In [1]: import numpy as np

In [2]: np.set_printoptions(suppress=True, linewidth=160)

In [3]: A = np.load("case4.npy")

In [4]: A
Out[4]: 
array([[  9.3 ,   0.17, -13.21],
       [ 10.77,  -3.71,  -4.7 ],
       [ 12.72,  -3.96,  -0.75],
       [  6.49,  -6.33,  -8.6 ],
       [  9.77,  -2.73,  -7.98],
       [ 10.31,  -5.97,  -2.14],
       [  7.14,  -7.18,  -6.14],
       [  4.22,  -8.36,  -9.73],
       [ -2.38, -16.25,  -9.99],
       [  9.45,  -4.63,  -5.72],
       [  6.4 ,  -6.03,  -9.22],
       [  8.54,  -3.49,  -9.12],
       [  9.93,  -3.67,  -6.29],
       [ 10.58,  -2.97,  -6.15],
       [  9.93,  -1.2 , -10.  ],
       [ 15.22,  -1.75,   0.53],
       [  8.61,  -3.74,  -8.61],
       [  5.79,  -8.79,  -6.19],
       [  7.82,  -6.08,  -6.55],
       [ 11.41,  -2.53,  -5.28],
       [ 11.84,   1.19, -10.08],
       [  5.64, -10.05,  -4.58],
       [  2.19, -12.08,  -7.86],
       [  3.83,  -9.8 ,  -8.27],
       [  7.45, -10.38,  -0.78],
       [  5.06,  -7.54,  -9.41],
       [  8.38,  -6.04,  -5.57],
       [  9.19,  -2.48,  -9.42]])

In [5]: C2 = np.cov(A, rowvar=False)

In [6]: np.round(np.median(A, axis=0), 2)
Out[6]: array([ 8.57, -5.3 , -7.2 ])

In [7]: np.round(np.linalg.eigvalsh(C2)[::-1], 2) + 0
Out[7]: array([26.16, 11.76,  0.  ])

In [8]: C2.round(2)
Out[8]: 
array([[12.41, 11.87,  4.95],
       [11.87, 15.1 , -0.89],
       [ 4.95, -0.89, 10.41]])

In [9]: C2.shape
Out[9]: (3, 3)

In [10]: np.round(np.polyfit(A[:, 2], A[:, 0], 1), 2)
Out[10]: array([ 0.48, 11.31])

In [11]: W0 = np.array([[2, 3, 0, 0, 0, 0],
    ...:     [-2, 5, 0, 0, 0, 0],
    ...:     [5, 1, 0, 0, 0, 0],
    ...:     [0, 0, 2, 3, 0, 0],
    ...:     [0, 0, -2, 5, 0, 0],
    ...:     [0, 0, 5, 1, 0, 0],
    ...:     [0, 0, 0, 0, 2, 3],
    ...:     [0, 0, 0, 0, -2, 5],
    ...:     [0, 0, 0, 0, 5, 1]])

In [12]: out = np.c_[W0[:, :2] @ np.array([[3, 0], [0, 1]]), np.array([1, 5, -1, 1, 3, 1, 4, 0, 3])]

In [13]: out
Out[13]: 
array([[ 6,  3,  1],
       [-6,  5,  5],
       [15,  1, -1],
       [ 0,  0,  1],
       [ 0,  0,  3],
       [ 0,  0,  1],
       [ 0,  0,  4],
       [ 0,  0,  0],
       [ 0,  0,  3]])

In [14]: np.linalg.matrix_rank(out)
Out[14]: np.int64(3)

In [15]: np.round(np.linalg.norm(out - W0 @ np.linalg.lstsq(W0, out)[0], axis=0), 2) + 0
Out[15]: array([0.  , 0.  , 2.05])

In [16]: np.round(np.linalg.lstsq(W0, out[:, 0])[0], 2) + 0
Out[16]: array([3., 0., 0., 0., 0., 0.])

In [17]: x = np.array([-1, 8, 3, 5, -8, -6])

In [18]: h = np.maximum(W0 @ x, 0)

In [19]: h
Out[19]: array([22, 42,  3, 21, 19, 20,  0,  0,  0])

In [20]: np.maximum(W0 @ x, 0) - np.maximum(-W0 @ x, 0)
Out[20]: array([ 22,  42,   3,  21,  19,  20, -34, -14, -46])

In [21]: np.maximum(W0 @ (3 * x), 0)
Out[21]: array([ 66, 126,   9,  63,  57,  60,   0,   0,   0])

In [22]: K = np.array([[-5, -7, -5, -7],
    ...:     [-2, -3, -2, -3],
    ...:     [-5, -7, -5, -7],
    ...:     [-2, -3, -2, -3]])

In [23]: # row 2 repeats row 0

In [24]: hat = np.triu(np.array([[-2, -2, 1, -2], [-1, 2, -1, 2], [1, 2, -2, -1], [1, -1, 2, -2]]), 1) + np.eye(4)

In [25]: out = hat @ K @ np.linalg.inv(hat)

In [26]: np.trace(out), np.trace(K)
Out[26]: (np.float64(-16.0), np.int64(-16))

In [27]: np.round(np.poly(out), 2) + 0
Out[27]: array([ 1., 16.,  4.,  0.,  0.])

In [28]: np.allclose(K, K.T)
Out[28]: False

In [29]: K @ K
Out[29]: 
array([[ 78, 112,  78, 112],
       [ 32,  46,  32,  46],
       [ 78, 112,  78, 112],
       [ 32,  46,  32,  46]])

In [30]: round(np.abs(np.linalg.eigvals(K)).max(), 2)
Out[30]: np.float64(15.75)

In [31]: (K - K.T) / 2
Out[31]: 
array([[ 0. , -2.5,  0. , -2.5],
       [ 2.5,  0. ,  2.5,  0. ],
       [ 0. , -2.5,  0. , -2.5],
       [ 2.5,  0. ,  2.5,  0. ]])

In [32]: np.allclose(K @ K.T, K.T @ K)
Out[32]: False

In [33]: out = np.array([[0, -2], [-2, 3]])

In [34]: basis = np.array([[-1]])

In [35]: J = np.block([[out, np.array([[-4], [2]])], [np.zeros((1, 2)), basis]])

In [36]: J
Out[36]: 
array([[ 0., -2., -4.],
       [-2.,  3.,  2.],
       [ 0.,  0., -1.]])

In [37]: evals, V = np.linalg.eig(J)

In [38]: np.round(np.sort(np.linalg.eigvals(J.T)), 2)
Out[38]: array([-1., -1.,  4.])

In [39]: np.prod(evals)
Out[39]: np.float64(4.0)

In [40]: np.round(np.sort(np.linalg.eigvals(J @ J)), 2)
Out[40]: array([ 1.,  1., 16.])

In [41]: theta = np.radians(60)

In [42]: Rm = np.eye(3)

In [43]: Rm[0, 0] = Rm[1, 1] = np.cos(theta)

In [44]: Rm[0, 1], Rm[1, 0] = -np.sin(theta), np.sin(theta)

In [45]: Rm.round(2)
Out[45]: 
array([[ 0.5 , -0.87,  0.  ],
       [ 0.87,  0.5 ,  0.  ],
       [ 0.  ,  0.  ,  1.  ]])

In [46]: out = J @ Rm.T

In [47]: np.allclose(J @ J.T, out @ out.T)
Out[47]: True

In [48]: np.round(np.abs(out - J).max(axis=0), 2)
Out[48]: array([1.73, 3.23, 0.  ])

In [49]: np.allclose(np.linalg.norm(J, axis=1), np.linalg.norm(out, axis=1))
Out[49]: True

In [50]: out = np.array([[-4, -5, -3], [-5, 4, -1]])

In [51]: basis = np.kron(out, K)

In [52]: round(float(np.linalg.norm(basis, 2)), 2), round(np.linalg.norm(out, 2) * np.linalg.norm(K, 2), 2)
Out[52]: (133.21, np.float64(133.21))

In [53]: basis
Out[53]: 
array([[ 20,  28,  20,  28,  25,  35,  25,  35,  15,  21,  15,  21],
       [  8,  12,   8,  12,  10,  15,  10,  15,   6,   9,   6,   9],
       [ 20,  28,  20,  28,  25,  35,  25,  35,  15,  21,  15,  21],
       [  8,  12,   8,  12,  10,  15,  10,  15,   6,   9,   6,   9],
       [ 25,  35,  25,  35, -20, -28, -20, -28,   5,   7,   5,   7],
       [ 10,  15,  10,  15,  -8, -12,  -8, -12,   2,   3,   2,   3],
       [ 25,  35,  25,  35, -20, -28, -20, -28,   5,   7,   5,   7],
       [ 10,  15,  10,  15,  -8, -12,  -8, -12,   2,   3,   2,   3]])

In [54]: np.linalg.matrix_rank(basis)
Out[54]: np.int64(4)

In [55]: m1 = np.load("layer11.npy")

In [56]: m1
Out[56]: 
array([[ 4,  5,  4],
       [ 4,  6,  7],
       [ 8, 11, 10],
       [11, 12, 14],
       [13, 15, 17],
       [14, 15, 22],
       [17, 18, 26],
       [21, 19, 26],
       [23, 21, 31],
       [25, 24, 36],
       [30, 28, 36],
       [30, 31, 38],
       [31, 33, 41],
       [32, 33, 45],
       [36, 35, 49],
       [36, 39, 50],
       [39, 40, 50],
       [39, 42, 53],
       [43, 47, 54],
       [47, 52, 56],
       [47, 56, 60],
       [51, 57, 62],
       [54, 57, 66],
       [58, 60, 71],
       [62, 61, 73],
       [67, 65, 78]])

In [57]: Xs = m1 - m1.mean(axis=0)

In [58]: Uu, sigma, VT = np.linalg.svd(Xs, full_matrices=False)

In [59]: np.searchsorted(np.cumsum(sigma ** 2) / (sigma ** 2).sum(), 0.9) + 1
Out[59]: np.int64(1)

In [60]: np.round(Xs.mean(axis=0), 2) + 0
Out[60]: array([0., 0., 0.])

In [61]: np.linalg.matrix_rank(Xs)
Out[61]: np.int64(3)

In [62]: np.round(VT[0] * np.sign(VT[0, np.abs(VT[0]).argmax()]), 2)
Out[62]: array([0.54, 0.56, 0.63])

In [63]: np.abs(VT[0]).argmax()
Out[63]: np.int64(2)

In [64]: np.round(sigma ** 2 / (sigma ** 2).sum(), 2) + 0
Out[64]: array([0.99, 0.01, 0.  ])

In [65]: np.abs(Uu[:, 0]).argmax()
Out[65]: np.int64(25)

In [66]: (np.sign(Uu[:, 0]) == np.sign(Uu[0, 0])).astype(int)
Out[66]: array([1, 1, 1, 1, 1, 1, 1, 1, 1, 1, 1, 1, 1, 0, 0, 0, 0, 0, 0, 0, 0, 0, 0, 0, 0, 0])

In [67]: sigma.round(2)
Out[67]: array([166.84,  12.15,   7.43])

In [68]: M = np.load("sample11.npy")

In [69]: M
Out[69]: 
array([[ 1,  2,  1,  2,  2],
       [ 3,  3,  2,  3,  2],
       [ 1,  3,  0,  2,  0],
       [ 2,  1,  2,  3,  2],
       [13, 14,  9, 14, 10]])

In [70]: rk = np.linalg.matrix_rank(M)

In [71]: rk
Out[71]: np.int64(4)

In [72]: ns = np.linalg.svd(M)[2][rk:].T

In [73]: np.linalg.matrix_rank(M.T @ M), np.linalg.matrix_rank(M @ M.T)
Out[73]: (np.int64(4), np.int64(4))

In [74]: [int(np.linalg.matrix_rank(M[:, :j + 1])) for j in range(5)]
Out[74]: [1, 2, 3, 4, 4]

In [75]: np.round(ns[:, 0] / ns[np.abs(ns[:, 0]).round(6).argmax(), 0], 2)
Out[75]: array([-0.57,  0.29,  1.  , -0.14, -0.36])

In [76]: np.round(ns @ ns.T, 2)
Out[76]: 
array([[ 0.21, -0.1 , -0.37,  0.05,  0.13],
       [-0.1 ,  0.05,  0.18, -0.03, -0.07],
       [-0.37,  0.18,  0.64, -0.09, -0.23],
       [ 0.05, -0.03, -0.09,  0.01,  0.03],
       [ 0.13, -0.07, -0.23,  0.03,  0.08]])

In [77]: np.allclose(M @ ns, 0)
Out[77]: True

In [78]: [int(np.linalg.matrix_rank(M[:i])) for i in range(1, len(M) + 1)]
Out[78]: [1, 2, 3, 4, 4]

In [79]: arr = np.load("a.npy")

In [80]: arr.round(2)
Out[80]: 
array([[ 1.  ,  0.  ,  0.  ,  0.  ,  0.  ],
       [ 0.  ,  1.  ,  0.  ,  0.  ,  0.  ],
       [ 0.  ,  0.  , -0.5 ,  0.  , -0.87],
       [ 0.  ,  0.  ,  0.  ,  1.  ,  0.  ],
       [ 0.  ,  0.  ,  0.87,  0.  , -0.5 ]])

In [81]: # 4 blocks once reordered

In [82]: hat = np.triu(np.array([[-2, -7, 8, -3, 5],
    ...:     [-1, -2, -8, -5, -7],
    ...:     [7, -8, -5, -3, -3],
    ...:     [-7, 0, 7, -2, -4],
    ...:     [4, -1, -4, 9, 4]]), 1) + np.eye(5)

In [83]: out = hat @ arr @ np.linalg.inv(hat)

In [84]: np.linalg.matrix_rank(out)
Out[84]: np.int64(5)

In [85]: np.round(hat @ arr - arr @ hat, 2)
Out[85]: 
array([[  0.  ,   0.  ,  -7.67,   0.  , -14.43],
       [  0.  ,   0.  ,   5.94,   0.  ,  17.43],
       [  0.  ,   0.  ,  -2.6 ,  -4.5 ,   0.  ],
       [  0.  ,   0.  ,  -3.46,   0.  ,   6.  ],
       [  0.  ,   0.  ,   0.  ,   2.6 ,   2.6 ]])

In [86]: round(np.linalg.det(out), 2)
Out[86]: np.float64(1.0)

In [87]: out.round(2)
Out[87]: 
array([[   1.  ,    0.  ,   -7.67,  -23.01, -129.48],
       [   0.  ,    1.  ,    5.94,   17.81,  106.5 ],
       [   0.  ,    0.  ,   -3.1 ,  -12.29,  -57.84],
       [   0.  ,    0.  ,   -3.46,   -9.39,  -45.96],
       [   0.  ,    0.  ,    0.87,    2.6 ,   12.49]])

In [88]: mat = np.load("m.npy")

In [89]: mat.round(2)
Out[89]: 
array([[ 1.  ,  0.  ,  0.  ,  0.  ],
       [ 0.  ,  0.71,  0.  , -0.71],
       [ 0.  ,  0.  ,  1.  ,  0.  ],
       [ 0.  ,  0.71,  0.  ,  0.71]])

In [90]: round(np.linalg.det(mat), 2)
Out[90]: np.float64(1.0)

In [91]: np.round(np.sort(np.linalg.eigvals(mat).real), 2)
Out[91]: array([0.71, 0.71, 1.  , 1.  ])

In [92]: (mat != 0).astype(int)
Out[92]: 
array([[1, 0, 0, 0],
       [0, 1, 0, 1],
       [0, 0, 1, 0],
       [0, 1, 0, 1]])

In [93]: np.round(mat @ mat, 2) + 0
Out[93]: 
array([[ 1.,  0.,  0.,  0.],
       [ 0.,  0.,  0., -1.],
       [ 0.,  0.,  1.,  0.],
       [ 0.,  1.,  0.,  0.]])

In [94]: out = np.array([[-2, -3, 2], [3, -1, 0], [-2, -2, 2], [0, 1, 2]])

In [95]: np.round(np.einsum("ik,kj->ij", mat, out), 2) + 0
Out[95]: 
array([[-2.  , -3.  ,  2.  ],
       [ 2.12, -1.41, -1.41],
       [-2.  , -2.  ,  2.  ],
       [ 2.12,  0.  ,  1.41]])

In [96]: np.vstack([mat, out.T]).shape
Out[96]: (7, 4)

In [97]: np.round(np.einsum("ij->j", mat), 2) + 0
Out[97]: array([1.  , 1.41, 1.  , 0.  ])

In [98]: np.round(np.einsum("ik,kj->ji", mat, out), 2) + 0
Out[98]: 
array([[-2.  ,  2.12, -2.  ,  2.12],
       [-3.  , -1.41, -2.  ,  0.  ],
       [ 2.  , -1.41,  2.  ,  1.41]])

In [99]: np.linalg.matrix_rank(np.vstack([mat, out.T]))
Out[99]: np.int64(4)

In [100]: np.round(out.T @ mat.T, 2) + 0
Out[100]: 
array([[-2.  ,  2.12, -2.  ,  2.12],
       [-3.  , -1.41, -2.  ,  0.  ],
       [ 2.  , -1.41,  2.  ,  1.41]])
